% python3 -q
>>> import numpy as np
>>> import numpy.linalg as la
>>> np.set_printoptions(suppress=True, linewidth=200)
>>> m1 = np.load("x.npy")
>>> m1
array([[-16.02, -35.93,  12.  ,  20.02],
       [ -9.03, -11.06,  10.92,  11.97],
       [  8.91,  48.01,   6.01,  -8.96],
       [  6.98,  61.99,  15.98,  -5.  ]])
>>> # column 1 dominates
>>> A2 = m1 / la.norm(m1, axis=1, keepdims=True)
>>> gram = A2 @ A2.T
>>> print(gram[3].round(2))
[-0.76 -0.45  0.98  1.  ]
>>> print(np.argwhere(np.triu(np.abs(gram) > 0.95, 1)))
[[2 3]]
>>> (gram - 2 * np.eye(4)).round(6).argmax(axis=1)
array([1, 0, 3, 2])
>>> (np.abs(gram) > 0.9).astype(int)
array([[1, 1, 0, 0],
       [1, 1, 0, 0],
       [0, 0, 1, 1],
       [0, 0, 1, 1]])
>>> x0 = np.array([-1, 2, -1, 0])
>>> a = np.maximum(m1 @ x0, 0)
>>> np.tanh(m1 @ x0)
array([-1., -1.,  1.,  1.])
>>> np.maximum(m1 @ (3 * x0), 0)
array([  0.  ,   0.  , 243.3 , 303.06])
>>> def softmax(z):
...     e = np.exp(z - z.max(axis=-1, keepdims=True))
...     return e / e.sum(axis=-1, keepdims=True)
... 
>>> np.round(softmax(m1[2] + -2), 2) + 0
array([0., 1., 0., 0.])
>>> scores = m1 @ m1.T / np.sqrt(4)
>>> np.round(softmax(scores), 2) + 0
array([[1., 0., 0., 0.],
       [1., 0., 0., 0.],
       [0., 0., 0., 1.],
       [0., 0., 0., 1.]])
>>> np.round(softmax(scores + np.triu(np.full(scores.shape, -np.inf), 1)), 2) + 0
array([[1., 0., 0., 0.],
       [1., 0., 0., 0.],
       [0., 0., 1., 0.],
       [0., 0., 0., 1.]])
>>> P = np.triu(np.array([[1, 0, 0, 0], [2, 2, 0, 2], [0, 0, 0, 2], [1, 0, 0, 0]]), 1) + np.eye(4)
>>> A2 = P @ m1 @ la.inv(P)
>>> np.round(P @ m1 - m1 @ P, 2)
array([[   0.  ,    0.  ,    0.  ,   47.86],
       [  13.96,  123.98,   31.96,   -9.72],
       [  13.96,  123.98,   31.96, -118.04],
       [   0.  ,    0.  ,    0.  , -155.94]])
>>> np.round(np.poly(A2), 2)
array([    1.  ,    26.07, -1574.44,    30.48,     2.74])
>>> print(A2.round(2))
[[ -16.02  -35.93   12.     67.88]
 [   4.93  112.92   42.88 -309.63]
 [  22.87  171.99   37.97 -438.88]
 [   6.98   61.99   15.98 -160.94]]
>>> round(np.trace(A2), 2), np.trace(m1)
(np.float64(-26.07), np.float64(-26.07))
>>> A2 = np.array([[2, -1], [-2, -2], [-2, 2], [2, -2]])
>>> np.round(np.einsum("ik,kj->ij", m1, A2), 2)
array([[  55.86,   71.84],
       [   6.16,   29.05],
       [-108.14,  -74.99],
       [-151.98,  -89.  ]])
>>> la.matrix_rank(np.vstack([m1, A2.T]))
np.int64(4)
>>> la.matrix_rank(m1 @ A2)
np.int64(2)
>>> np.round(A2.T @ m1.T, 2)
array([[  55.86,    6.16, -108.14, -151.98],
       [  71.84,   29.05,  -74.99,  -89.  ]])
>>> arr = np.loadtxt("test0.csv", delimiter=",")
>>> arr.round(2)
array([[ 0.9 , -0.16,  0.25],
       [-0.16,  0.03, -0.04],
       [ 0.25, -0.04,  0.07]])
>>> gram = arr.T @ arr
>>> np.round(la.eigvalsh(gram)[::-1], 2) + 0
array([1., 0., 0.])
>>> np.round(np.trace(gram), 2), round((arr ** 2).sum(), 2)
(np.float64(1.0), np.float64(1.0))
>>> print(np.allclose(gram, gram.T))
True
>>> la.matrix_rank(gram)
np.int64(1)
>>> np.round(la.svd(arr, compute_uv=False) ** 2, 2) + 0
array([1., 0., 0.])
>>> (arr @ arr.T).shape
(3, 3)
